In [1]: import numpy as np

In [2]: from numpy import linalg as LA

In [3]: np.set_printoptions(precision=2, suppress=True, linewidth=140, floatmode="fixed")

In [4]: X = np.array([[-2, 1, 0, 0], [-3, -3, 0, 0], [0, 0, -2, 1], [0, 0, -3, -3]])

In [5]: X
Out[5]: 
array([[-2,  1,  0,  0],
       [-3, -3,  0,  0],
       [ 0,  0, -2,  1],
       [ 0,  0, -3, -3]])

In [6]: # 2 blocks once reordered

In [7]: (X - X.T) / 2
Out[7]: 
array([[ 0.00,  2.00,  0.00,  0.00],
       [-2.00,  0.00,  0.00,  0.00],
       [ 0.00,  0.00,  0.00,  2.00],
       [ 0.00,  0.00, -2.00,  0.00]])

In [8]: round(float(np.abs(LA.eigvals(X)).max()), 2)
Out[8]: 3.0

In [9]: np.allclose(X @ X.T, X.T @ X)
Out[9]: False

In [10]: X @ X
Out[10]: 
array([[ 1, -5,  0,  0],
       [15,  6,  0,  0],
       [ 0,  0,  1, -5],
       [ 0,  0, 15,  6]])

In [11]: np.trace(X)
Out[11]: np.int64(-10)

In [12]: u = np.array([-8, -5, 5, 4])

In [13]: A2 = X + np.outer(u, np.eye(4)[2])

In [14]: LA.matrix_rank(LA.inv(A2) - LA.inv(X), tol=1e-8)
Out[14]: np.int64(1)

In [15]: round(LA.det(A2) / LA.det(X), 2), round(1 + LA.solve(X, u)[2], 2)
Out[15]: (np.float64(-1.11), np.float64(-1.11))

In [16]: F = np.load("a.npy")

In [17]: F
Out[17]: 
array([[5.00, 1.00, 1.00, 1.00, 1.00, 1.00],
       [1.00, 5.00, 1.00, 1.00, 1.00, 1.00],
       [1.00, 1.00, 5.00, 1.00, 1.00, 1.00],
       [1.00, 1.00, 1.00, 5.00, 1.00, 1.00],
       [1.00, 1.00, 1.00, 1.00, 5.00, 1.00],
       [1.00, 1.00, 1.00, 1.00, 1.00, 5.00]])

In [18]: # symmetric, so the eigenvalues are real

In [19]: left, sig, Vt = LA.svd(F, full_matrices=False)

In [20]: np.round(left.T @ left, 2) + 0
Out[20]: 
array([[1.00, 0.00, 0.00, 0.00, 0.00, 0.00],
       [0.00, 1.00, 0.00, 0.00, 0.00, 0.00],
       [0.00, 0.00, 1.00, 0.00, 0.00, 0.00],
       [0.00, 0.00, 0.00, 1.00, 0.00, 0.00],
       [0.00, 0.00, 0.00, 0.00, 1.00, 0.00],
       [0.00, 0.00, 0.00, 0.00, 0.00, 1.00]])

In [21]: np.round(Vt @ Vt.T, 2) + 0
Out[21]: 
array([[1.00, 0.00, 0.00, 0.00, 0.00, 0.00],
       [0.00, 1.00, 0.00, 0.00, 0.00, 0.00],
       [0.00, 0.00, 1.00, 0.00, 0.00, 0.00],
       [0.00, 0.00, 0.00, 1.00, 0.00, 0.00],
       [0.00, 0.00, 0.00, 0.00, 1.00, 0.00],
       [0.00, 0.00, 0.00, 0.00, 0.00, 1.00]])

In [22]: np.cumsum(sig ** 2) / np.sum(sig ** 2)
Out[22]: array([0.56, 0.64, 0.73, 0.82, 0.91, 1.00])

In [23]: np.abs(left[:, 0]).round(6).argmax()
Out[23]: np.int64(0)

In [24]: left.shape, sig.shape, Vt.shape
Out[24]: ((6, 6), (6,), (6, 6))

In [25]: O, V = LA.qr(F[:, :2])[0], LA.qr(F[:, 2:])[0]

In [26]: sig = LA.svd(O.T @ V, compute_uv=False)

In [27]: round(LA.norm(O @ O.T - V @ V.T, 2), 2)
Out[27]: np.float64(1.0)

In [28]: sig.round(2) + 0
Out[28]: array([0.70, 0.00])

In [29]: np.sort(np.abs(np.fft.fft(F[0]))), np.sort(LA.svd(F, compute_uv=False))
Out[29]: 
(array([ 4.00,  4.00,  4.00,  4.00,  4.00, 10.00]),
 array([ 4.00,  4.00,  4.00,  4.00,  4.00, 10.00]))

In [30]: F @ (-1.0) ** np.arange(6)
Out[30]: array([ 4.00, -4.00,  4.00, -4.00,  4.00, -4.00])

In [31]: F @ np.ones(6)
Out[31]: array([10.00, 10.00, 10.00, 10.00, 10.00, 10.00])

In [32]: (F @ F)[0]
Out[32]: array([30.00, 14.00, 14.00, 14.00, 14.00, 14.00])

In [33]: def softmax(z):
    ...:     e = np.exp(z - z.max(axis=-1, keepdims=True))
    ...:     return e / e.sum(axis=-1, keepdims=True)
    ...: 

In [34]: softmax(F[5] + 5)
Out[34]: array([0.02, 0.02, 0.02, 0.02, 0.02, 0.92])

In [35]: softmax(F).sum(axis=1)
Out[35]: array([1.00, 1.00, 1.00, 1.00, 1.00, 1.00])

In [36]: np.round(softmax(10 * F[5]), 2) + 0
Out[36]: array([0.00, 0.00, 0.00, 0.00, 0.00, 1.00])

In [37]: S = F @ F.T / np.sqrt(6)

In [38]: np.round(softmax(S), 2) + 0
Out[38]: 
array([[0.99, 0.00, 0.00, 0.00, 0.00, 0.00],
       [0.00, 0.99, 0.00, 0.00, 0.00, 0.00],
       [0.00, 0.00, 0.99, 0.00, 0.00, 0.00],
       [0.00, 0.00, 0.00, 0.99, 0.00, 0.00],
       [0.00, 0.00, 0.00, 0.00, 0.99, 0.00],
       [0.00, 0.00, 0.00, 0.00, 0.00, 0.99]])

In [39]: softmax(S)[5] @ F
Out[39]: array([1.01, 1.01, 1.01, 1.01, 1.01, 4.97])

In [40]: softmax(S).round(6).argmax(axis=1)
Out[40]: array([0, 1, 2, 3, 4, 5])

In [41]: A2 = np.array([[3, 5], [4, 4], [3, 2], [4, 4], [3, 4], [1, 1]])

In [42]: F @ A2
Out[42]: 
array([[30.00, 40.00],
       [34.00, 36.00],
       [30.00, 28.00],
       [34.00, 36.00],
       [30.00, 36.00],
       [22.00, 24.00]])

In [43]: LA.matrix_rank(np.vstack([F, A2.T]))
Out[43]: np.int64(6)

In [44]: np.einsum("ik,kj->ij", F, A2)
Out[44]: 
array([[30.00, 40.00],
       [34.00, 36.00],
       [30.00, 28.00],
       [34.00, 36.00],
       [30.00, 36.00],
       [22.00, 24.00]])

In [45]: np.vstack([F, A2.T]).shape
Out[45]: (8, 6)

In [46]: np.einsum("ij->j", F)
Out[46]: array([10.00, 10.00, 10.00, 10.00, 10.00, 10.00])
